$ python -q
>>> import numpy as np
>>> np.set_printoptions(precision=2, suppress=True, linewidth=100)
>>> data = np.loadtxt("a.csv", delimiter=",")
>>> data
array([[-2.35, -3.8 , -5.17,  2.74, -3.36, -0.87, -4.11,  2.83,  2.96],
       [ 2.83,  1.54, -1.77, -5.5 ,  5.92, -1.47, -4.26,  0.89,  0.38],
       [-4.95,  1.36, -3.87,  2.88,  2.41,  4.29,  3.19,  3.9 , -0.88],
       [ 1.86, -0.99, -0.5 ,  6.39, -2.84, -1.23, -4.49, -1.01, -4.86],
       [-0.92,  1.64,  3.83, -6.25,  5.12,  1.71, -0.68,  3.45, -1.12],
       [-1.87,  2.93, -3.47,  1.09,  7.29,  4.25, -1.61,  0.9 ,  0.25],
       [ 1.58,  1.75,  3.25,  1.66,  4.6 ,  6.73,  0.87,  1.35, -3.48],
       [-4.94, -3.56,  6.12, -0.78, -2.55, -3.99,  1.21, -0.84,  0.5 ],
       [-0.29, -6.06,  2.85,  0.68, -3.29, -2.17,  0.7 , -5.43,  3.02],
       [ 2.63,  1.34, -4.42,  0.76, -4.1 ,  1.9 ,  5.71, -3.28, -2.7 ],
       [-6.19, -0.2 ,  4.31,  1.33, -4.22,  0.59,  2.19,  3.6 , -2.33],
       [ 0.64,  5.57, -4.25, -4.41, -4.05, -0.69,  3.7 , -0.48,  0.47],
       [ 0.12,  0.1 ,  2.24,  0.73, -6.96,  5.19,  0.53, -3.79, -2.1 ],
       [ 6.17,  5.08,  1.89, -1.71,  0.6 ,  3.55,  2.13,  0.88,  3.37],
       [ 1.65,  5.64, -0.32,  4.37,  5.18, -2.03, -0.25, -3.21, -2.22],
       [ 3.22, -5.79,  0.86,  1.27,  0.58,  4.33,  1.43,  5.63, -0.96],
       [-1.62,  3.55,  3.27,  6.31,  1.21, -1.4 , -0.29, -3.42,  4.37],
       [-4.09, -1.2 ,  0.74, -0.95,  4.98,  0.01, -1.29, -0.47,  7.33],
       [-3.27, -6.19, -1.58,  1.53,  1.22,  3.49,  4.36,  3.2 ,  1.81],
       [ 0.48,  6.11, -2.55, -0.43,  3.72, -2.17, -0.42,  5.61,  2.35],
       [-2.45, -2.04,  1.17, -5.21,  0.39,  0.24,  7.61,  0.85,  1.6 ],
       [ 2.94, -1.68, -4.61, -4.36, -3.7 ,  1.62, -4.25,  2.58,  2.69],
       [ 4.23,  2.49, -2.83,  4.07, -5.07, -3.15, -3.07,  1.37,  2.11],
       [-3.42,  3.21, -1.19,  2.74,  3.25,  2.86,  4.97, -3.46, -3.7 ],
       [-1.47,  2.39,  0.99,  2.58,  7.72, -2.65,  2.89, -3.04, -0.45]])
>>> np.linalg.matrix_rank(data)
np.int64(9)
>>> np.count_nonzero(data)
np.int64(225)
>>> np.linalg.svd(data, compute_uv=False)
array([23.38, 20.37, 19.55, 17.96, 16.48, 14.51, 11.91, 11.12,  9.25])
>>> other = np.array([[0, 0, -2, 3, 1, -1],
...     [3, 2, -3, -3, 1, 1],
...     [2, 2, -2, -3, 2, 0],
...     [0, -2, -1, 2, -2, 1],
...     [-3, -2, 0, 2, -2, 3],
...     [-1, 1, 0, -3, 1, -3]])
>>> arr = np.tril(other)
>>> arr
array([[ 0,  0,  0,  0,  0,  0],
       [ 3,  2,  0,  0,  0,  0],
       [ 2,  2, -2,  0,  0,  0],
       [ 0, -2, -1,  2,  0,  0],
       [-3, -2,  0,  2, -2,  0],
       [-1,  1,  0, -3,  1, -3]])
>>> U, s, Vh = np.linalg.svd(arr)
>>> V = Vh[:(s > 1e-8).sum()]
>>> rng = np.random.default_rng(45)
>>> x = arr[3] + 2 * arr[0] + rng.integers(2) * np.eye(6)[1]
>>> x
array([ 0., -1., -1.,  2.,  0.,  0.])
>>> np.linalg.matrix_rank(np.vstack([arr, x]))
np.int64(6)
>>> V.T @ V
array([[ 0.9 ,  0.15,  0.05,  0.18,  0.18, -0.03],
       [ 0.15,  0.77, -0.08, -0.27, -0.27,  0.05],
       [ 0.05, -0.08,  0.97, -0.09, -0.09,  0.02],
       [ 0.18, -0.27, -0.09,  0.69, -0.31,  0.06],
       [ 0.18, -0.27, -0.09, -0.31,  0.69,  0.06],
       [-0.03,  0.05,  0.02,  0.06,  0.06,  0.99]])
>>> np.argsort(-np.linalg.norm(arr, axis=0).round(6), kind="stable")[:3]
array([0, 1, 3])
>>> np.linalg.matrix_rank(arr, rtol=0.1)
np.int64(5)
>>> f = np.array([1, 2, 2, 1, -1, -1, -1]) + 0.5
>>> W0 = np.eye(7) - 2 * np.outer(f, f) / (f @ f)
>>> W0
array([[ 0.75, -0.42, -0.42, -0.25,  0.08,  0.08,  0.08],
       [-0.42,  0.3 , -0.7 , -0.42,  0.14,  0.14,  0.14],
       [-0.42, -0.7 ,  0.3 , -0.42,  0.14,  0.14,  0.14],
       [-0.25, -0.42, -0.42,  0.75,  0.08,  0.08,  0.08],
       [ 0.08,  0.14,  0.14,  0.08,  0.97, -0.03, -0.03],
       [ 0.08,  0.14,  0.14,  0.08, -0.03,  0.97, -0.03],
       [ 0.08,  0.14,  0.14,  0.08, -0.03, -0.03,  0.97]])
>>> # symmetric, so the eigenvalues are real
>>> labels = rng.permutation(7)
>>> labels
array([6, 2, 5, 4, 0, 1, 3])
>>> other = W0[labels][:, labels]
>>> round(float(np.trace(other)), 2)
5.0
>>> np.diag(other)
array([0.97, 0.3 , 0.97, 0.97, 0.75, 0.3 , 0.75])
>>> other
array([[ 0.97,  0.14, -0.03, -0.03,  0.08,  0.14,  0.08],
       [ 0.14,  0.3 ,  0.14,  0.14, -0.42, -0.7 , -0.42],
       [-0.03,  0.14,  0.97, -0.03,  0.08,  0.14,  0.08],
       [-0.03,  0.14, -0.03,  0.97,  0.08,  0.14,  0.08],
       [ 0.08, -0.42,  0.08,  0.08,  0.75, -0.42, -0.25],
       [ 0.14, -0.7 ,  0.14,  0.14, -0.42,  0.3 , -0.42],
       [ 0.08, -0.42,  0.08,  0.08, -0.25, -0.42,  0.75]])
>>> m1 = np.loadtxt("case16.csv", delimiter=",")
>>> m1
array([[-0.74,  1.79,  0.65],
       [-1.06,  1.71,  0.94],
       [-1.24,  2.44,  1.06],
       [-0.94,  1.39,  1.22],
       [-1.21,  1.95,  0.74],
       [-0.66,  1.36,  1.13],
       [-0.78,  1.96,  1.1 ],
       [-1.05,  1.76,  0.98],
       [-1.73,  2.11,  1.46],
       [-0.28,  1.75,  1.19],
       [ 2.79, -3.07,  3.21],
       [ 2.55, -3.15,  3.  ],
       [ 3.25, -2.44,  3.05],
       [ 2.64, -2.92,  2.87],
       [ 2.61, -3.62,  3.36],
       [ 2.74, -2.93,  2.75],
       [ 3.48, -3.14,  2.78],
       [ 3.06, -3.04,  3.2 ],
       [ 3.15, -2.46,  2.65],
       [ 3.29, -2.91,  3.08],
       [ 0.99,  1.85, -1.79],
       [ 1.03,  1.9 , -1.94],
       [ 1.27,  1.86, -1.88],
       [ 1.47,  1.74, -2.75],
       [ 0.57,  1.92, -2.3 ],
       [ 1.16,  2.3 , -1.84],
       [ 0.78,  2.06, -2.57],
       [ 0.92,  1.6 , -1.48],
       [ 1.14,  2.45, -2.33],
       [ 0.7 ,  1.6 , -1.86]])
>>> hat = m1 @ np.linalg.solve(m1.T @ m1, m1.T)
>>> np.round(np.linalg.eigvalsh(hat), 2) + 0
array([0., 0., 0., 0., 0., 0., 0., 0., 0., 0., 0., 0., 0., 0., 0., 0., 0., 0., 0., 0., 0., 0., 0.,
       0., 0., 0., 0., 1., 1., 1.])
>>> np.linalg.matrix_rank(np.eye(30) - hat)
np.int64(27)
>>> np.allclose(hat @ hat, hat)
True
>>> cov = np.cov(m1, rowvar=False)
>>> cov.shape
(3, 3)
>>> round(np.corrcoef(m1[:, 0], m1[:, 2])[0, 1], 2)
np.float64(0.36)
>>> np.argwhere(np.triu(np.abs(np.corrcoef(m1.T)) > 0.8, 1))
array([[0, 1]])
>>> np.linalg.eigvalsh(cov)[::-1]
array([10.47,  2.3 ,  0.07])
>>> np.corrcoef(m1.T)
array([[ 1.  , -0.83,  0.36],
       [-0.83,  1.  , -0.79],
       [ 0.36, -0.79,  1.  ]])
>>> m1.std(axis=0)
array([1.63, 2.3 , 2.11])
>>> np.argsort(-m1.std(axis=0).round(6), kind="stable")
array([1, 2, 0])
>>> np.polyfit(m1[:, 0], m1[:, 2], 1)
array([0.47, 0.19])
>>> t3 = np.stack([arr, -2 * arr, arr[::-1]])
>>> np.linalg.det(t3)
array([0., 0., 0.])
>>> t3.sum(axis=0)
array([[-1,  1,  0, -3,  1, -3],
       [-6, -4,  0,  2, -2,  0],
       [-2, -4,  1,  2,  0,  0],
       [ 2,  4, -1, -2,  0,  0],
       [ 6,  4,  0, -2,  2,  0],
       [ 1, -1,  0,  3, -1,  3]])
>>> t3.shape
(3, 6, 6)
>>> cent = m1[[15, 5]].astype(float)
>>> for _ in range(3):
...     labels = np.linalg.norm(m1[:, None] - cent, axis=-1).argmin(axis=1)
...     cent = np.array([m1[labels == j].mean(axis=0) for j in range(2)])
... 
>>> labels
array([1, 1, 1, 1, 1, 1, 1, 1, 1, 1, 0, 0, 0, 0, 0, 0, 0, 0, 0, 0, 1, 1, 1, 1, 1, 1, 1, 1, 1, 1])
>>> cent[1] - cent[0]
array([-2.94,  4.84, -3.51])
>>> np.bincount(labels)
array([10, 20])
>>> cent
array([[ 2.96, -2.97,  2.99],
       [ 0.02,  1.88, -0.51]])
>>> f = np.array([2, 7])
>>> np.convolve(cent[1], f)
array([ 0.03,  3.87, 12.1 , -3.59])
>>> np.correlate(cent[1], cent[0], "full")
array([ 0.05,  5.57, -7.05,  7.07, -1.52])
>>> Q, _ = np.linalg.qr(np.array([[0.6], [0.9], [1.5], [-0.7], [-3.2], [0.1]]))
>>> J = Q @ Q.T
>>> J.round(2) + 0
array([[ 0.03,  0.04,  0.06, -0.03, -0.14,  0.  ],
       [ 0.04,  0.06,  0.1 , -0.04, -0.2 ,  0.01],
       [ 0.06,  0.1 ,  0.16, -0.07, -0.34,  0.01],
       [-0.03, -0.04, -0.07,  0.03,  0.16,  0.  ],
       [-0.14, -0.2 , -0.34,  0.16,  0.72, -0.02],
       [ 0.  ,  0.01,  0.01,  0.  , -0.02,  0.  ]])
>>> np.argsort(-np.linalg.norm(J, axis=0).round(6), kind="stable")[:3]
array([4, 2, 1])
>>> np.linalg.matrix_rank(J, rtol=0.1)
np.int64(1)
>>> round(float(np.linalg.norm(J, 2) / np.linalg.norm(J)), 2)
1.0
>>> F = np.load("data.npy")
>>> F
array([[3., 4., 0., 0.],
       [4., 2., 4., 0.],
       [0., 4., 3., 4.],
       [0., 0., 4., 2.]])
>>> labels = rng.permutation(4)
>>> labels
array([3, 1, 2, 0])
>>> other = F[labels][:, labels]
>>> np.trace(other)
np.float64(10.0)
>>> other
array([[2., 0., 4., 0.],
       [0., 2., 4., 4.],
       [4., 4., 3., 0.],
       [0., 4., 0., 3.]])
>>> np.sort(np.abs(np.linalg.eigvals(other)))
array([0.02, 3.99, 5.02, 8.99])
>>> X = np.load("w.npy")
>>> X
array([[ 0., -1.,  0., -1., -1., -1.,  0., -1.,  0.],
       [-1.,  0.,  0., -1., -1., -1.,  0., -1.,  0.],
       [ 0.,  0.,  0.,  0.,  0.,  0., -1.,  0., -1.],
       [-1., -1.,  0.,  0., -1., -1.,  0., -1.,  0.],
       [-1., -1.,  0., -1.,  0., -1.,  0., -1.,  0.],
       [-1., -1.,  0., -1., -1.,  0.,  0., -1.,  0.],
       [ 0.,  0., -1.,  0.,  0.,  0.,  0.,  0., -1.],
       [-1., -1.,  0., -1., -1., -1.,  0.,  0.,  0.],
       [ 0.,  0., -1.,  0.,  0.,  0., -1.,  0.,  0.]])
>>> # 2 groups of indices that never mix
>>> Q, R = np.linalg.qr(X)
>>> Q.shape, R.shape
((9, 9), (9, 9))
>>> np.allclose(R.T @ R, X.T @ X)
True
>>> np.round(Q.T @ Q, 2) + 0
array([[1., 0., 0., 0., 0., 0., 0., 0., 0.],
       [0., 1., 0., 0., 0., 0., 0., 0., 0.],
       [0., 0., 1., 0., 0., 0., 0., 0., 0.],
       [0., 0., 0., 1., 0., 0., 0., 0., 0.],
       [0., 0., 0., 0., 1., 0., 0., 0., 0.],
       [0., 0., 0., 0., 0., 1., 0., 0., 0.],
       [0., 0., 0., 0., 0., 0., 1., 0., 0.],
       [0., 0., 0., 0., 0., 0., 0., 1., 0.],
       [0., 0., 0., 0., 0., 0., 0., 0., 1.]])
>>> round(abs(R[0, 0]), 2), round(float(np.linalg.norm(X[:, 0])), 2)
(np.float64(2.24), 2.24)
>>> other = np.array([[0, 2, -2], [1, -1, 0], [2, 0, 1]])
>>> E = other - other.T
>>> E
array([[ 0,  1, -4],
       [-1,  0,  0],
       [ 4,  0,  0]])
>>> labels = rng.permutation(3)
>>> labels
array([2, 0, 1])
>>> other = E[labels][:, labels]
>>> other
array([[ 0,  4,  0],
       [-4,  0,  1],
       [ 0, -1,  0]])
>>> round(float(np.linalg.det(other)), 2), round(np.linalg.det(E[labels]), 2)
(0.0, np.float64(0.0))
>>> np.linalg.matrix_rank(E, rtol=0.1)
np.int64(2)
>>> np.argsort(-np.linalg.norm(E, axis=0).round(6), kind="stable")[:3]
array([0, 2, 1])
